$ ipython --no-banner

In [1]: import numpy as np

In [2]: np.set_printoptions(suppress=True, linewidth=100)

In [3]: arr = np.loadtxt("sample7.csv", delimiter=",")

In [4]: arr
Out[4]: 
array([[ -0.11,   3.52,  -0.2 ,   2.04,   2.82,   0.12,  -0.34,   1.51,  -3.03,  -1.42,   1.77,
         -0.22,   0.83,  -3.21],
       [-10.  ,  -2.71,   0.52,   3.06,  -6.71,   8.13,   5.1 ,  -1.89,   4.35,   4.4 ,  -4.45,
         -0.1 ,  -4.45,   5.61],
       [ -0.28,  -3.97,   0.24,  -4.44,   2.47,  -0.22,   4.37,  -2.41,  -3.42,  -1.  ,  -1.68,
          4.64,  -1.57,   6.36],
       [  4.07,  -4.06,  -0.09,  -4.63,   0.48,  -5.68,   0.02,  -0.52,  -1.26,  -0.85,  -1.03,
          1.22,   0.93,   2.9 ],
       [ -1.63,   5.66,   0.37,   4.38,   0.66,   7.46,  -2.77,  -0.4 ,   3.68,   0.45,   3.32,
         -1.23,  -0.71,  -4.98],
       [ -3.  ,   1.79,   1.05,   1.83,  -1.73,  11.81,  -1.28,  -3.75,   8.4 ,   2.33,   1.71,
          0.72,  -2.96,  -0.11],
       [ -7.61,  -4.  ,   0.18,   2.25,  -7.59,   2.21,   4.05,  -0.03,   2.91,   4.04,  -5.42,
         -1.84,  -2.56,   4.86],
       [ -4.62,   4.42,   0.67,   5.56,  -3.07,  11.39,  -2.43,  -1.45,   8.32,   2.79,   2.04,
         -2.19,  -2.24,  -3.54],
       [ -4.67,  -0.97,  -0.29,   1.52,  -1.33,  -1.04,   3.95,   1.44,  -3.84,   0.5 ,  -2.71,
         -0.14,  -0.87,   2.28],
       [ -2.24,  -2.24,  -0.74,   0.65,  -2.25,  -7.08,   2.97,   3.15,  -5.1 ,   0.22,  -3.5 ,
         -1.68,   0.9 ,   1.54],
       [ -4.44,   0.69,  -0.59,   4.79,  -4.9 ,  -3.39,   0.8 ,   3.94,  -1.43,   1.73,  -2.76,
         -4.7 ,   0.81,  -2.04],
       [  2.4 ,   1.16,  -0.04,   2.4 ,  -4.82,  -1.22,  -5.75,   1.53,   7.02,   2.03,   0.9 ,
         -5.44,   1.77,  -5.38],
       [  2.43,  -0.96,  -0.25,  -0.24,  -2.22,  -4.22,  -2.42,   1.27,   1.72,   0.53,  -0.29,
         -2.55,   1.69,  -1.68],
       [-10.26,  -1.15,   0.39,   4.55,  -6.35,   7.66,   4.66,  -0.72,   3.25,   4.09,  -4.03,
         -1.05,  -3.72,   3.68],
       [ -2.91,   3.54,   0.7 ,   1.93,   2.2 ,  10.63,   0.21,  -3.03,   3.29,   0.12,   2.56,
          2.51,  -2.69,  -0.41],
       [ -0.4 ,   2.46,   0.55,   1.59,  -0.04,   6.57,  -2.18,  -1.71,   4.94,   0.74,   2.17,
         -0.1 ,  -1.11,  -2.09]])

In [5]: A2 = arr / np.linalg.norm(arr, axis=1, keepdims=True)

In [6]: G = A2 @ A2.T

In [7]: G[12].round(2)
Out[7]: 
array([-0.14, -0.45, -0.51,  0.39, -0.23, -0.41, -0.15, -0.24, -0.35,  0.29,  0.38,  0.75,  1.  ,
       -0.43, -0.72, -0.26])
